$ python -q
>>> import numpy as np
>>> import numpy.linalg as la
>>> np.set_printoptions(precision=4, suppress=True, linewidth=100)
>>> M = np.loadtxt("a.csv", delimiter=",")
>>> M
array([[0.3333, 0.    , 0.3333, 0.3333],
       [0.2857, 0.1429, 0.2857, 0.2857],
       [0.    , 0.25  , 0.75  , 0.    ],
       [0.2857, 0.2857, 0.2857, 0.1429]])
>>> rng = np.random.default_rng(31)
>>> labels = rng.permutation(4)
>>> M2 = M[:, labels] * rng.choice([-1, 1], 4)
>>> M2
array([[-0.    ,  0.3333,  0.3333, -0.3333],
       [-0.1429,  0.2857,  0.2857, -0.2857],
       [-0.25  ,  0.    ,  0.75  , -0.    ],
       [-0.2857,  0.2857,  0.2857, -0.1429]])
>>> Uu, _, Vt = la.svd(M.T @ M2)
>>> np.round(la.lstsq(M, M2)[0], 4) + 0
array([[ 0.,  1.,  0.,  0.],
       [-1.,  0.,  0.,  0.],
       [ 0.,  0.,  1.,  0.],
       [ 0.,  0.,  0., -1.]])
>>> la.matrix_power(M, 100)
array([[0.1364, 0.1989, 0.5455, 0.1193],
       [0.1364, 0.1989, 0.5455, 0.1193],
       [0.1364, 0.1989, 0.5455, 0.1193],
       [0.1364, 0.1989, 0.5455, 0.1193]])
>>> np.sort(np.abs(la.eigvals(M)))[::-1]
array([1.    , 0.4286, 0.1429, 0.0833])
>>> p = np.eye(4)[0]
>>> for _ in range(6):
...     p = p @ M
...     print(p.round(4))
... 
[0.3333 0.     0.3333 0.3333]
[0.2063 0.1786 0.4563 0.1587]
[0.1652 0.1849 0.5074 0.1425]
[0.1486 0.194  0.5292 0.1282]
[0.1416 0.1966 0.5385 0.1233]
[0.1386 0.1979 0.5425 0.121 ]
>>> M.ravel(order="F")
array([0.3333, 0.2857, 0.    , 0.2857, 0.    , 0.1429, 0.25  , 0.2857, 0.3333, 0.2857, 0.75  ,
       0.2857, 0.3333, 0.2857, 0.    , 0.1429])
>>> M.reshape(2, -1)
array([[0.3333, 0.    , 0.3333, 0.3333, 0.2857, 0.1429, 0.2857, 0.2857],
       [0.    , 0.25  , 0.75  , 0.    , 0.2857, 0.2857, 0.2857, 0.1429]])
>>> t3 = M.reshape(4, 2, -1)
>>> t3.shape
(4, 2, 2)
>>> np.einsum("ihd,jhd->hij", t3, t3).shape
(2, 4, 4)
>>> np.swapaxes(t3, 1, 2)[1]
array([[0.2857, 0.2857],
       [0.1429, 0.2857]])
>>> x = np.array([2, -1, 2, 0])
>>> h1 = np.maximum(M @ x, 0)
>>> h1
array([1.3333, 1.    , 1.25  , 0.8571])
>>> M.T @ h1
array([0.9751, 0.7003, 1.9126, 0.8526])
>>> np.tanh(M @ x)
array([0.8701, 0.7616, 0.8483, 0.6948])
>>> np.flatnonzero(h1 > 1e-9)
array([0, 1, 2, 3])
>>> labels = rng.integers(0, 3, 3)
>>> data = np.array([[-1, -3, 3], [3, 3, 2], [-3, -1, -2]]) * (labels[:, None] == labels)
>>> data
array([[-1, -3,  0],
       [ 3,  3,  0],
       [ 0,  0, -2]])
>>> # 2 groups of indices that never mix
>>> np.flatnonzero(la.matrix_power((data != 0) + (data.T != 0) + np.eye(3), 3)[0])
array([0, 1])
>>> np.sort(la.eigvals(data).real)
array([-2.,  1.,  1.])
>>> (data != 0).astype(int)
array([[1, 1, 0],
       [1, 1, 0],
       [0, 0, 1]])
>>> (la.matrix_power((data != 0) + (data.T != 0) + np.eye(3), 3) > 0).astype(int)
array([[1, 1, 0],
       [1, 1, 0],
       [0, 0, 1]])
